% ipython --no-banner

In [1]: import numpy as np

In [2]: import numpy.linalg as la

In [3]: np.set_printoptions(precision=2, suppress=True, linewidth=100)

In [4]: r0 = np.array([2, 3, 0, 0, 3]) + 0.5

In [5]: M = np.outer(r0, r0) / (r0 @ r0)

In [6]: M
Out[6]: 
array([[0.2 , 0.28, 0.04, 0.04, 0.28],
       [0.28, 0.39, 0.06, 0.06, 0.39],
       [0.04, 0.06, 0.01, 0.01, 0.06],
       [0.04, 0.06, 0.01, 0.01, 0.06],
       [0.28, 0.39, 0.06, 0.06, 0.39]])

In [7]: evals, V = la.eigh(M)

In [8]: x0 = np.array([0, 0, -1, 3, -2])

In [9]: (np.sign(V[:, -1].round(6)) == np.sign(V[0, -1].round(6))).astype(int)
Out[9]: array([1, 1, 1, 1, 1])

In [10]: left, sv, Vt = la.svd(M)

In [11]: sv.round(2) + 0
Out[11]: array([1., 0., 0., 0., 0.])

In [12]: other = left[:, :1] @ np.diag(sv[:1]) @ Vt[:1]

In [13]: other
Out[13]: 
array([[0.2 , 0.28, 0.04, 0.04, 0.28],
       [0.28, 0.39, 0.06, 0.06, 0.39],
       [0.04, 0.06, 0.01, 0.01, 0.06],
       [0.04, 0.06, 0.01, 0.01, 0.06],
       [0.28, 0.39, 0.06, 0.06, 0.39]])

In [14]: la.matrix_rank(M, rtol=0.05)
Out[14]: np.int64(1)

In [15]: left, sv, Vt = la.svd(other)

In [16]: V = Vt[:(sv > 1e-8).sum()]

In [17]: rng = np.random.default_rng(38)

In [18]: x0 = other[2] + -2 * other[0] + rng.integers(2) * np.eye(5)[1]

In [19]: x0
Out[19]: array([-0.36, -0.5 , -0.07, -0.07, -0.5 ])

In [20]: np.diag(V.T @ V)
Out[20]: array([0.2 , 0.39, 0.01, 0.01, 0.39])
